% python3 -q
>>> import numpy as np
>>> import numpy.linalg as la
>>> np.set_printoptions(precision=3, suppress=True, linewidth=120, legacy="1.25")
>>> rng = np.random.default_rng(828)
>>> F = np.array([[-2, 0, 0], [-1, -2, -2], [2, 1, -1], [2, 0, -1], [2, 1, 0]]) * (rng.random((5, 3)) < 0.3)
>>> F
array([[-2,  0,  0],
       [ 0,  0,  0],
       [ 2,  0, -1],
       [ 0,  0,  0],
       [ 2,  1,  0]])
>>> # column 0 dominates
>>> A2 = np.c_[F[:, :2] @ np.array([[-3, 2], [-2, -3]]), np.array([1, 1, 0, 2, 0])]
>>> A2
array([[ 6, -4,  1],
       [ 0,  0,  1],
       [-6,  4,  0],
       [ 0,  0,  2],
       [-8,  1,  0]])
>>> la.norm(la.qr(F)[0].T @ A2, axis=0) ** 2 / ((A2 ** 2).sum(axis=0) + 1e-12)
array([1.   , 1.   , 0.167])
>>> np.round(la.norm(A2 - F @ la.lstsq(F, A2)[0], axis=0), 3) + 0
array([0.   , 0.   , 2.236])
>>> F @ F
Traceback (most recent call last):
  File "<python-input-11>", line 1, in <module>
    F @ F
    ~~^~~
ValueError: matmul: Input operand 1 has a mismatch in its core dimension 0, with gufunc signature (n?,k),(k,m?)->(n?,m?) (size 5 is different from 3)
>>> C2 = F.T @ F
>>> np.trace(C2), (F ** 2).sum()
(14, 14)
>>> print(np.allclose(C2, C2.T))
True
>>> (F @ F.T).shape
(5, 5)
>>> mat = np.loadtxt("data.csv", delimiter=",")
>>> mat
array([[-1.,  0.,  1.,  2.,  3.],
       [ 4.,  5.,  6.,  7.,  8.],
       [ 9., 10., 11., 12., 13.]])
>>> # null space of dimension 3
>>> U, s, Vh = la.svd(mat)
>>> np.argmax(s[:-1] / (s[1:] + 1e-6)) + 1
2
>>> A2 = U[:, :2] @ np.diag(s[:2]) @ Vh[:2]
>>> print(np.round(la.norm(mat - A2) / la.norm(mat), 3))
0.0
>>> la.matrix_rank(mat, rtol=0.05)
2
>>> A2.round(3) + 0
array([[-1.,  0.,  1.,  2.,  3.],
       [ 4.,  5.,  6.,  7.,  8.],
       [ 9., 10., 11., 12., 13.]])
>>> E = np.load("sample2.npy")
>>> E
array([[ 0.,  0.,  0.,  0., -1.],
       [ 0.,  0.,  0.,  0.,  1.],
       [ 0.,  0.,  0.,  0., -2.],
       [ 0.,  0.,  0.,  0.,  2.],
       [-1.,  1., -2.,  2.,  0.]])
>>> # looks like rank 2
>>> evals, V = la.eigh(E)
>>> x = np.array([1, -2, -1, -1, -1])
>>> (np.sign(V[:, -1].round(6)) == np.sign(V[0, -1].round(6))).astype(int)
array([1, 0, 1, 0, 0])
>>> np.round(V * np.abs(evals) @ V.T, 3) + 0
array([[ 0.316, -0.316,  0.632, -0.632,  0.   ],
       [-0.316,  0.316, -0.632,  0.632,  0.   ],
       [ 0.632, -0.632,  1.265, -1.265,  0.   ],
       [-0.632,  0.632, -1.265,  1.265,  0.   ],
       [ 0.   ,  0.   ,  0.   ,  0.   ,  3.162]])
>>> np.abs(E).sum(axis=1).max(), round(np.abs(evals).max(), 3)
(6.0, 3.162)
>>> V * np.maximum(evals, 0) @ V.T
array([[ 0.158, -0.158,  0.316, -0.316, -0.5  ],
       [-0.158,  0.158, -0.316,  0.316,  0.5  ],
       [ 0.316, -0.316,  0.632, -0.632, -1.   ],
       [-0.316,  0.316, -0.632,  0.632,  1.   ],
       [-0.5  ,  0.5  , -1.   ,  1.   ,  1.581]])
>>> A = np.load("arr.npy")
>>> A
array([[ -3.569, -11.753,   5.986],
       [ -3.215,  -8.938,   4.537],
       [ -3.192,  -8.776,   4.45 ],
       [ -2.713,  -5.863,   2.806],
       [ -2.595,  -5.282,   2.457],
       [ -2.292,  -3.987,   1.647],
       [ -1.914,  -2.752,   0.834],
       [ -1.524,  -1.828,   0.218],
       [ -1.083,  -1.107,  -0.203],
       [ -0.925,  -0.909,  -0.283],
       [ -0.43 ,  -0.403,  -0.291],
       [ -0.361,  -0.34 ,  -0.263],
       [  0.128,   0.133,   0.141],
       [  0.301,   0.33 ,   0.369],
       [  0.576,   0.707,   0.825],
       [  0.615,   0.767,   0.898],
       [  0.715,   0.934,   1.099],
       [  0.851,   1.186,   1.394],
       [  0.929,   1.346,   1.577],
       [  1.001,   1.502,   1.753],
       [  1.94 ,   4.706,   4.762],
       [  2.157,   5.831,   5.648],
       [  2.251,   6.367,   6.049],
       [  2.469,   7.756,   7.041],
       [  2.595,   8.65 ,   7.648],
       [  3.356,  15.616,  11.8  ],
       [  3.361,  15.682,  11.836],
       [  3.516,  17.467,  12.785],
       [  3.739,  20.306,  14.226]])
>>> th = np.radians(45)
>>> R = np.eye(3)
>>> R[0, 0] = R[2, 2] = np.cos(th)
>>> R[0, 2], R[2, 0] = -np.sin(th), np.sin(th)
>>> R
array([[ 0.707,  0.   , -0.707],
       [ 0.   ,  1.   ,  0.   ],
       [ 0.707,  0.   ,  0.707]])
>>> A2 = A @ R.T
>>> la.svd(A, compute_uv=False), la.svd(A2, compute_uv=False)
(array([50.149, 19.88 ,  3.388]), array([50.149, 19.88 ,  3.388]))
>>> np.abs(A2 - A).max(axis=0)
array([11.154,  0.   ,  4.277])
>>> print(np.allclose(A @ A.T, A2 @ A2.T))
True
>>> np.allclose(la.norm(A, axis=1), la.norm(A2, axis=1))
True
>>> x = np.array([3, 8, 5])
>>> [p for p in range(1, 25) if np.allclose(la.matrix_power(R, p), np.eye(3))]
[8, 16, 24]
>>> 3 - la.matrix_rank(R - np.eye(3), tol=1e-8)
1
>>> W0 = np.array([[-3.0, 0.5, 0.0],
...     [1.7, 1.1, -0.7],
...     [-0.9, -0.2, 0.5],
...     [1.4, -0.1, -1.6],
...     [1.5, 2.2, 0.3]])
>>> proj = W0 @ la.solve(W0.T @ W0, W0.T)
>>> np.trace(proj)
3.0
>>> np.round((np.eye(5) - proj) @ W0, 3) + 0
array([[0., 0., 0.],
       [0., 0., 0.],
       [0., 0., 0.],
       [0., 0., 0.],
       [0., 0., 0.]])
>>> np.allclose(proj @ proj, proj)
True
>>> la.matrix_rank(np.eye(5) - proj)
2
>>> x = np.array([-2, 1, -1])
>>> rhs = W0 @ x
>>> la.lstsq(W0, rhs)[0]
array([-2.,  1., -1.])
>>> rhs = rhs + 0.3 * rng.normal(size=5)
>>> print(rhs)
[ 6.291 -1.807  1.084 -1.442 -0.821]
>>> c, *_ = la.lstsq(W0, rhs)
>>> print([round(float(la.norm(la.solve(W0.T @ W0 + lam * np.eye(3), W0.T @ rhs))), 2) for lam in (0, 1, 10, 100)])
[2.32, 1.92, 1.01, 0.23]
>>> np.round(W0.T @ (rhs - W0 @ c), 3) + 0
array([0., 0., 0.])
>>> r0 = np.array([2, 4, 3])
>>> J = np.array([np.roll(r0, i) for i in range(3)])
>>> J
array([[2, 4, 3],
       [3, 2, 4],
       [4, 3, 2]])
>>> J @ np.ones(3)
array([9., 9., 9.])
>>> (J @ J)[0]
array([28, 25, 28])
>>> J @ (-1.0) ** np.arange(3)
array([1., 5., 3.])
>>> np.sort(np.abs(np.fft.fft(J[0]))), np.sort(la.svd(J, compute_uv=False))
(array([1.732, 1.732, 9.   ]), array([1.732, 1.732, 9.   ]))
